$ python -q
>>> import numpy as np
>>> import numpy.linalg as la
>>> np.set_printoptions(precision=3, suppress=True, linewidth=100)
>>> rnd = lambda a: np.round(a, 3) + 0
>>> F = np.load("layer18.npy")
>>> F
array([[ 0,  3,  1,  0,  3, -3, -2, -2,  2],
       [ 0,  0,  1, -2,  2,  2,  3,  1, -3],
       [ 0,  0,  0, -1, -3,  0,  3,  1,  0],
       [ 0,  0,  0,  0,  0,  0,  0,  2,  0],
       [ 0,  0,  0,  0,  0,  3, -2,  1, -2],
       [ 0,  0,  0,  0,  0,  0,  3,  3,  0],
       [ 0,  0,  0,  0,  0,  0,  0,  2,  1],
       [ 0,  0,  0,  0,  0,  0,  0,  0, -2],
       [ 0,  0,  0,  0,  0,  0,  0,  0,  0]])
>>> rnd(np.sort(la.eigvals(F)))
array([0., 0., 0., 0., 0., 0., 0., 0., 0.])
>>> [int(la.matrix_rank(la.matrix_power(F, p))) for p in range(1, 10)]
[7, 6, 5, 4, 3, 2, 1, 0, 0]
>>> la.matrix_rank(F)
np.int64(7)
>>> np.diff(F, axis=0)
array([[ 0, -3,  0, -2, -1,  5,  5,  3, -5],
       [ 0,  0, -1,  1, -5, -2,  0,  0,  3],
       [ 0,  0,  0,  1,  3,  0, -3,  1,  0],
       [ 0,  0,  0,  0,  0,  3, -2, -1, -2],
       [ 0,  0,  0,  0,  0, -3,  5,  2,  2],
       [ 0,  0,  0,  0,  0,  0, -3, -1,  1],
       [ 0,  0,  0,  0,  0,  0,  0, -2, -3],
       [ 0,  0,  0,  0,  0,  0,  0,  0,  2]])
>>> rnd(la.svd(F, compute_uv=False))
array([8.304, 5.447, 4.901, 3.525, 1.805, 1.485, 0.677, 0.   , 0.   ])
>>> F - F[0]
array([[ 0,  0,  0,  0,  0,  0,  0,  0,  0],
       [ 0, -3,  0, -2, -1,  5,  5,  3, -5],
       [ 0, -3, -1, -1, -6,  3,  5,  3, -2],
       [ 0, -3, -1,  0, -3,  3,  2,  4, -2],
       [ 0, -3, -1,  0, -3,  6,  0,  3, -4],
       [ 0, -3, -1,  0, -3,  3,  5,  5, -2],
       [ 0, -3, -1,  0, -3,  3,  2,  4, -1],
       [ 0, -3, -1,  0, -3,  3,  2,  2, -4],
       [ 0, -3, -1,  0, -3,  3,  2,  2, -2]])
>>> np.abs(F).max()
np.int64(3)
>>> rnd(la.norm(F))
np.float64(11.874)
>>> rnd(F.mean(axis=0))
array([ 0.   ,  0.333,  0.222, -0.333,  0.222,  0.222,  0.556,  0.889, -0.444])
>>> E = np.load("w.npy")
>>> E
array([[  6.063,   5.668,   1.727,  18.114],
       [ 14.46 ,  -9.791,  -9.005,   3.734],
       [ 13.43 ,  -3.337,  14.362,  -1.498],
       [ -8.188,  13.37 ,  -4.151,  11.703],
       [ 10.059,  -2.596, -11.445, -12.692],
       [ 19.289,  -3.349,   0.05 ,  -4.089],
       [  4.418,   8.882,  17.349,  -0.791],
       [-10.781,   3.709,   8.595,  14.005],
       [  5.842,   5.742,  -3.634, -17.88 ],
       [  1.045,  19.848,   0.257,  -2.214],
       [  0.417,   5.214,  16.636,  -9.793],
       [ -9.573, -13.656,   3.841,  10.35 ],
       [ 10.214,  -6.731, -13.98 ,  -7.413],
       [ -2.535,   3.536,   7.561,  17.997],
       [ 12.947,   5.614,   0.789,  14.151],
       [ 12.614,  10.279,  -1.074,  11.58 ],
       [-15.51 ,  -7.34 ,  10.271,   0.272],
       [  0.635, -11.649,  16.214,  -1.013],
       [-10.014,   1.314, -16.462,   5.198],
       [ -6.274,  13.711, -13.076,   1.288],
       [  6.829,  -5.395, -14.684, -10.423],
       [ -0.633,  11.364, -12.784, -10.346],
       [ 15.131,  12.48 ,  -2.252,  -3.196],
       [ 12.17 ,   5.666,  10.145, -10.81 ],
       [  5.528,  14.238,  -0.254,  12.909],
       [-19.13 ,  -0.786,   1.012,  -5.693],
       [ 15.302,  -9.404,   4.659,  -7.463],
       [  7.316,  12.921, -13.366,  -0.939],
       [  7.729,  15.796,   6.557,   6.91 ],
       [ -8.046,   0.121,  18.275,  -1.135],
       [ 13.129, -11.79 ,   5.924,  -7.316],
       [  5.653,   8.772,  15.189,  -7.772],
       [ -5.698,  10.471,  15.496,   4.215],
       [  2.113,  -5.493, -18.715,   3.887],
       [ -4.971,   5.59 ,   2.63 , -18.361]])
>>> def softmax(z):
...     e = np.exp(z - z.max(axis=-1, keepdims=True))
...     return e / e.sum(axis=-1, keepdims=True)
... 
>>> rnd(softmax(E[9] + -3))
array([0., 1., 0., 0.])
>>> att = E @ E.T / np.sqrt(4)
>>> softmax(att)[9] @ E
array([ 1.045, 19.848,  0.257, -2.214])
>>> r0 = np.array([4, 0])
>>> rnd(np.correlate(E[7], E[15], "full"))
array([-124.844,   54.529,  -15.271,   55.08 ,  120.092,  252.375,  176.659])
>>> data = np.loadtxt("sample3.csv", delimiter=",")
>>> data
array([[1., 1., 1., 0.],
       [1., 3., 1., 2.],
       [1., 3., 1., 2.],
       [1., 1., 1., 0.],
       [1., 3., 2., 2.],
       [0., 0., 0., 0.],
       [0., 2., 1., 2.],
       [1., 4., 2., 2.],
       [0., 0., 0., 0.],
       [0., 0., 0., 0.],
       [0., 2., 1., 2.],
       [0., 0., 0., 0.],
       [0., 1., 0., 2.],
       [0., 2., 1., 2.],
       [0., 1., 0., 2.],
       [1., 2., 1., 0.],
       [1., 2., 1., 0.],
       [1., 4., 2., 4.],
       [1., 4., 2., 2.],
       [0., 0., 0., 0.],
       [0., 2., 1., 2.],
       [0., 0., 0., 0.],
       [0., 0., 0., 0.],
       [0., 0., 0., 0.],
       [0., 1., 0., 2.],
       [2., 3., 2., 0.],
       [1., 2., 1., 0.],
       [0., 1., 0., 2.],
       [0., 0., 0., 0.],
       [0., 0., 0., 0.],
       [0., 0., 0., 0.],
       [0., 1., 0., 2.],
       [2., 3., 2., 0.],
       [1., 2., 1., 0.],
       [0., 2., 1., 2.],
       [0., 0., 0., 0.],
       [1., 4., 2., 2.],
       [0., 1., 0., 2.],
       [1., 1., 1., 0.]])
>>> # row 2 repeats row 1
>>> Xs = data - data.mean(axis=0)
>>> left, s, Vh = la.svd(Xs, full_matrices=False)
>>> rnd((s ** 2).sum() ** 2 / (s ** 4).sum())
np.float64(1.644)
>>> rnd(s)
array([10.566,  5.969,  1.336,  1.119])
>>> rnd(Xs.mean(axis=0))
array([0., 0., 0., 0.])
>>> rnd(np.abs(Vh[-1]))
array([0.308, 0.605, 0.672, 0.296])
>>> np.abs(Vh[0]).argmax()
np.int64(1)
>>> Xs = data - data.mean(axis=0)
>>> evecs = la.svd(Xs)[2][:2]
>>> A2 = Xs - Xs @ evecs.T @ evecs
>>> rnd(la.norm(A2) / la.norm(Xs))
np.float64(0.142)
>>> rnd(np.diag(evecs.T @ evecs))
array([0.249, 0.628, 0.257, 0.866])
>>> la.matrix_rank(data)
np.int64(4)
>>> np.count_nonzero(data)
np.int64(82)
>>> rnd(la.svd(data, compute_uv=False))
array([16.223,  5.973,  1.372,  1.12 ])
>>> np.abs(data).max()
np.float64(4.0)
>>> np.unravel_index(np.abs(data).argmax(), data.shape)
(np.int64(7), np.int64(1))
>>> rnd(la.norm(data, "nuc"))
np.float64(24.688)
>>> rnd(la.norm(data, axis=0))
array([ 4.69 , 12.41 ,  6.481,  9.165])
>>> data[29] @ data[24]
np.float64(0.0)
>>> rnd(la.norm(data) ** 2 / la.norm(data, 2) ** 2)
np.float64(1.147)
>>> rnd(la.norm(data, axis=1))
array([1.732, 3.873, 3.873, 1.732, 4.243, 0.   , 3.   , 5.   , 0.   , 0.   , 3.   , 0.   , 2.236,
       3.   , 2.236, 2.449, 2.449, 6.083, 5.   , 0.   , 3.   , 0.   , 0.   , 0.   , 2.236, 4.123,
       2.449, 2.236, 0.   , 0.   , 0.   , 2.236, 4.123, 2.449, 3.   , 0.   , 5.   , 2.236, 1.732])
>>> rnd(la.norm(data[29] - data[24]))
np.float64(2.236)
>>> r0 = np.array([1, 0, 1, 2]) + 0.5
>>> K = np.outer(r0, r0) / (r0 @ r0)
>>> rnd(K)
array([[0.205, 0.068, 0.205, 0.341],
       [0.068, 0.023, 0.068, 0.114],
       [0.205, 0.068, 0.205, 0.341],
       [0.341, 0.114, 0.341, 0.568]])
>>> # null space of dimension 3
>>> evals, evecs = la.eigh(K)
>>> vec = np.array([-4, 2, -3, -3])
>>> rnd(evecs * np.abs(evals) @ evecs.T)
array([[0.205, 0.068, 0.205, 0.341],
       [0.068, 0.023, 0.068, 0.114],
       [0.205, 0.068, 0.205, 0.341],
       [0.341, 0.114, 0.341, 0.568]])
>>> rnd(evecs * np.maximum(evals, 0) @ evecs.T)
array([[0.205, 0.068, 0.205, 0.341],
       [0.068, 0.023, 0.068, 0.114],
       [0.205, 0.068, 0.205, 0.341],
       [0.341, 0.114, 0.341, 0.568]])
>>> rnd(vec @ K @ vec)
np.float64(26.273)
>>> rnd(F @ la.pinv(F) @ F)
array([[ 0.,  3.,  1.,  0.,  3., -3., -2., -2.,  2.],
       [ 0.,  0.,  1., -2.,  2.,  2.,  3.,  1., -3.],
       [ 0.,  0.,  0., -1., -3.,  0.,  3.,  1.,  0.],
       [ 0.,  0.,  0.,  0.,  0.,  0.,  0.,  2.,  0.],
       [ 0.,  0.,  0.,  0.,  0.,  3., -2.,  1., -2.],
       [ 0.,  0.,  0.,  0.,  0.,  0.,  3.,  3.,  0.],
       [ 0.,  0.,  0.,  0.,  0.,  0.,  0.,  2.,  1.],
       [ 0.,  0.,  0.,  0.,  0.,  0.,  0.,  0., -2.],
       [ 0.,  0.,  0.,  0.,  0.,  0.,  0.,  0.,  0.]])
>>> np.abs(np.diag(la.qr(F)[1])) > 1e-9
array([False, False, False, False, False, False, False, False, False])
>>> np.unique(F.round(6), axis=0).shape
(9, 9)
>>> np.allclose(F[:-1].T @ la.lstsq(F[:-1].T, F[-1])[0], F[-1])
True
>>> rnd(np.trace(la.pinv(F) @ F))
np.float64(7.0)
>>> rng = np.random.default_rng(809)
>>> ang = np.sort(rng.uniform(-2, 2, 14))
>>> J = np.c_[ang, ang ** 2, ang ** 3] @ np.array([[2, 2, 1, 0, 1, 2, 1, 1],
...     [2, 0, 1, 2, 1, 1, 0, 0],
...     [0, 0, 0, 2, 2, 1, 2, 1]])
>>> rnd(J)
array([[  3.068,  -3.671,   1.534,  -5.631, -10.837,  -6.487, -14.206,  -8.021],
       [  0.799,  -2.612,   0.399,  -1.043,  -4.054,  -3.133,  -5.759,  -3.532],
       [ -0.016,  -1.983,  -0.008,   0.016,  -1.959,  -1.975,  -2.942,  -1.967],
       [ -0.089,  -1.906,  -0.045,   0.085,  -1.776,  -1.864,  -2.685,  -1.819],
       [ -0.472,  -0.765,  -0.236,   0.181,  -0.348,  -0.674,  -0.494,  -0.438],
       [ -0.437,  -0.645,  -0.218,   0.141,  -0.286,  -0.574,  -0.389,  -0.356],
       [  0.207,   0.189,   0.103,   0.02 ,   0.105,   0.199,   0.096,   0.095],
       [  0.911,   0.68 ,   0.456,   0.31 ,   0.534,   0.835,   0.419,   0.379],
       [  1.511,   1.005,   0.755,   0.76 ,   1.01 ,   1.385,   0.757,   0.63 ],
       [  2.925,   1.617,   1.463,   2.366,   2.521,   2.8  ,   1.867,   1.338],
       [  3.479,   1.821,   1.74 ,   3.168,   3.25 ,   3.405,   2.42 ,   1.665],
       [  4.301,   2.099,   2.15 ,   4.512,   4.461,   4.355,   3.36 ,   2.205],
       [  5.366,   2.425,   2.683,   6.507,   6.25 ,   5.679,   4.779,   2.996],
       [  6.465,   2.732,   3.233,   8.833,   8.333,   7.149,   6.466,   3.916]])
>>> # null space of dimension 5
>>> rnd(la.norm(J, 2) / la.norm(J))
np.float64(0.927)
>>> [round(float(x), 3) for x in la.svd(J, compute_uv=False)[:3]]
[33.766, 13.096, 3.822]
>>> la.cond(J) > 100
np.True_
>>> A2 = J / la.norm(J, axis=1, keepdims=True)
>>> G = A2 @ A2.T
>>> rnd(la.norm(A2, axis=1))
array([1., 1., 1., 1., 1., 1., 1., 1., 1., 1., 1., 1., 1., 1.])
>>> rnd(np.degrees(np.arccos(np.clip(G[6, 0], -1, 1))))
np.float64(121.505)
>>> (G - 2 * np.eye(14)).round(6).argmax(axis=1)
array([ 1,  0,  3,  2,  5,  4,  7,  8,  7, 10,  9, 10, 13, 12])
>>> M = np.load("m.npy")
>>> M
array([[-14,   0,   2,   3],
       [  3,  13,   2,   0],
       [  3,   2, -10,   1],
       [  0,   0,   1,  12]])
>>> np.allclose(M @ M.T, M.T @ M)
False
>>> np.allclose(M, M.T)
False
>>> rnd(np.abs(la.eigvals(M)).max())
np.float64(15.075)
>>> rnd(np.sort(np.abs(la.eigvals(M))))
array([ 9.176, 12.024, 13.227, 15.075])
>>> M @ M
array([[202,   4, -45,  -4],
       [  3, 173,  12,  11],
       [-66,   6, 111,  11],
       [  3,   2,   2, 145]])
>>> (M + M.T) / 2
array([[-14. ,   1.5,   2.5,   1.5],
       [  1.5,  13. ,   2. ,   0. ],
       [  2.5,   2. , -10. ,   1. ],
       [  1.5,   0. ,   1. ,  12. ]])
>>> la.matrix_power(M, 2)
array([[202,   4, -45,  -4],
       [  3, 173,  12,  11],
       [-66,   6, 111,  11],
       [  3,   2,   2, 145]])
>>> lab = rng.permutation(4)
>>> lab
array([3, 0, 1, 2])
>>> A2 = M[lab][:, lab]
>>> rnd(np.sort(np.abs(la.eigvals(A2))))
array([ 9.176, 12.024, 13.227, 15.075])
>>> vec = np.array([4, -6, -6, 4])
>>> rhs = M @ vec
>>> rhs
array([-56, -78,  64,  42])
>>> rnd(la.solve(M, M[:, 3]))
array([0., 0., 0., 1.])
>>> rnd(la.solve(M, rhs))
array([ 4., -6., -6.,  4.])
>>> rnd(la.solve(M, -1 * rhs))
array([-4.,  6.,  6., -4.])
>>> r0 = np.array([2, -1, -3, -3])
>>> A2 = M + np.outer(r0, np.eye(4)[0])
>>> A2
array([[-12.,   0.,   2.,   3.],
       [  2.,  13.,   2.,   0.],
       [  0.,   2., -10.,   1.],
       [ -3.,   0.,   1.,  12.]])
>>> vec = np.array([1, 3, 6, 9])
>>> a = np.maximum(A2 @ vec, 0)
>>> np.tanh(A2 @ vec)
array([ 1.,  1., -1.,  1.])
>>> np.maximum(A2 @ (3 * vec), 0)
array([ 81., 159.,   0., 333.])
>>> a
array([ 27.,  53.,   0., 111.])
>>> np.flatnonzero(a > 1e-9)
array([0, 1, 3])
>>> X = np.load("x.npy")
>>> X
array([[7.02, 4.  , 9.  , 2.  ],
       [4.  , 4.02, 3.  , 8.  ],
       [9.  , 6.  , 2.02, 6.  ],
       [7.  , 4.  , 9.  , 2.02]])
>>> left, s, Vh = la.svd(X)
>>> np.argmax(s[:-1] / (s[1:] + 1e-6)) + 1
np.int64(3)
>>> rnd(s)
array([21.968,  8.152,  3.68 ,  0.003])
>>> A2 = left[:, :3] @ np.diag(s[:3]) @ Vh[:3]
>>> rnd(la.norm(X - A2, 2)), rnd(s[3])
(np.float64(0.003), np.float64(0.003))
>>> rnd(A2)
array([[7.019, 4.002, 9.   , 2.   ],
       [4.   , 4.02 , 3.   , 8.   ],
       [9.   , 6.   , 2.02 , 6.   ],
       [7.001, 3.998, 9.   , 2.02 ]])
>>> rnd(la.norm(X - A2) / la.norm(X))
np.float64(0.0)
>>> la.matrix_rank(A2)
np.int64(3)
>>> la.matrix_rank(X, rtol=0.05)
np.int64(3)
>>> rnd(np.abs(X - A2).max())
np.float64(0.002)
>>> ang = np.radians(30)
>>> R = np.eye(4)
>>> R[3, 3] = R[0, 0] = np.cos(ang)
>>> R[3, 0], R[0, 3] = -np.sin(ang), np.sin(ang)
>>> rnd(R)
array([[ 0.866,  0.   ,  0.   ,  0.5  ],
       [ 0.   ,  1.   ,  0.   ,  0.   ],
       [ 0.   ,  0.   ,  1.   ,  0.   ],
       [-0.5  ,  0.   ,  0.   ,  0.866]])
>>> A2 = X @ R.T
>>> rnd(A2)
array([[ 7.079,  4.   ,  9.   , -1.778],
       [ 7.464,  4.02 ,  3.   ,  4.928],
       [10.794,  6.   ,  2.02 ,  0.696],
       [ 7.072,  4.   ,  9.   , -1.751]])
>>> np.allclose(la.norm(X, axis=1), la.norm(A2, axis=1))
True
>>> np.allclose(X @ X.T, A2 @ A2.T)
True
>>> rnd(la.svd(X, compute_uv=False)), rnd(la.svd(A2, compute_uv=False))
(array([21.968,  8.152,  3.68 ,  0.003]), array([21.968,  8.152,  3.68 ,  0.003]))
>>> rnd(la.det(R)), rnd(np.trace(R))
(np.float64(1.0), np.float64(3.732))
